% ipython --no-banner

In [1]: import numpy as np

In [2]: np.set_printoptions(precision=3, suppress=True, linewidth=200)

In [3]: J = np.load("test18.npy")

In [4]: print(J)
[[-0.979  1.043  2.982 -2.009 -2.993 -2.016 -0.997 -1.012 -3.016 -2.005  1.986 -1.027  1.01 ]
 [-0.981  0.995  3.022 -1.99  -3.013 -2.025 -1.014 -1.003 -2.983 -2.035  2.01  -1.025  0.987]
 [-0.996  0.994  3.    -1.985 -3.025 -1.99  -0.989 -1.013 -2.988 -1.996  2.043 -1.001  0.999]
 [-0.984  1.02   3.018 -1.989 -3.014 -2.023 -1.017 -1.005 -3.002 -1.991  2.012 -1.016  0.986]
 [-0.985  0.958  3.005 -1.976 -3.003 -1.986 -1.016 -1.007 -2.99  -1.972  1.98  -1.02   1.024]
 [-0.977  1.003  3.025 -2.017 -3.042 -2.    -0.995 -1.01  -3.009 -2.054  2.008 -0.974  1.016]
 [-0.989  1.008  2.984 -1.967 -3.017 -2.024 -1.006 -0.999 -2.997 -1.988  2.008 -1.     1.005]
 [-0.986  1.003  2.983 -1.978 -3.008 -2.007 -0.99  -1.03  -3.014 -2.001  1.994 -1.039  0.992]
 [-0.99   0.991  3.004 -1.985 -3.009 -2.01  -1.024 -1.012 -2.999 -2.021  1.96  -1.012  1.005]
 [-1.007  0.996  2.982 -2.021 -2.979 -2.025 -0.953 -0.987 -2.958 -2.024  2.01  -0.998  1.019]
 [-0.986  0.97   3.006 -2.013 -3.004 -1.986 -1.002 -1.016 -3.025 -2.003  1.994 -0.947  0.95 ]
 [-1.006  1.002  2.983 -1.959 -2.989 -1.992 -0.974 -0.978 -2.981 -2.007  1.975 -0.992  1.018]
 [-1.023  0.963  3.015 -1.991 -2.987 -1.99  -0.987 -1.02  -3.    -2.017  1.982 -1.005  0.972]
 [-3.032 -2.016 -1.039  2.008 -1.957 -1.986 -0.949  0.99   0.004  0.011 -3.022 -3.044  0.03 ]
 [-3.021 -2.017 -1.004  1.978 -1.993 -1.989 -1.002  0.984 -0.025 -0.004 -2.985 -3.048 -0.02 ]
 [-3.012 -1.966 -1.026  1.973 -2.012 -1.999 -1.032  1.021  0.001  0.004 -3.012 -3.004  0.021]
 [-2.993 -1.99  -1.02   2.003 -1.997 -1.974 -1.006  1.027  0.015  0.017 -2.99  -3.035 -0.042]
 [-3.024 -1.973 -0.997  2.02  -1.986 -2.016 -0.999  0.952  0.031 -0.021 -2.999 -3.012  0.014]
 [-3.023 -1.984 -0.999  2.014 -1.952 -1.997 -0.979  1.012 -0.017 -0.014 -3.018 -2.977  0.005]
 [-2.988 -2.021 -0.951  1.971 -1.99  -2.008 -1.021  1.006 -0.007  0.025 -3.034 -3.004 -0.032]
 [-2.991 -2.019 -0.978  2.008 -1.995 -2.004 -0.983  0.964 -0.005 -0.013 -3.001 -2.981 -0.003]
 [-2.975 -1.981 -1.008  2.034 -2.023 -2.018 -0.978  0.994 -0.01   0.042 -3.006 -2.999  0.019]
 [-3.024 -1.977 -0.979  1.995 -1.997 -1.98  -0.962  0.988 -0.042 -0.027 -3.015 -2.959 -0.04 ]
 [-2.978 -2.01  -1.013  2.031 -1.96  -1.994 -1.002  0.995  0.015  0.028 -2.978 -3.03   0.032]
 [-2.996 -1.988 -1.006  1.988 -2.016 -2.007 -1.027  0.988 -0.014  0.016 -2.985 -3.003  0.001]
 [-3.013 -2.009 -0.989  1.987 -1.994 -2.013 -0.957  1.042 -0.01  -0.005 -2.996 -2.996 -0.011]]

In [5]: D = np.linalg.norm(J[:, None] - J[None], axis=-1)

In [6]: print(np.unravel_index(D.round(6).argmax(), D.shape))
(np.int64(5), np.int64(13))

In [7]: print(D.mean(axis=1).argmax())
13
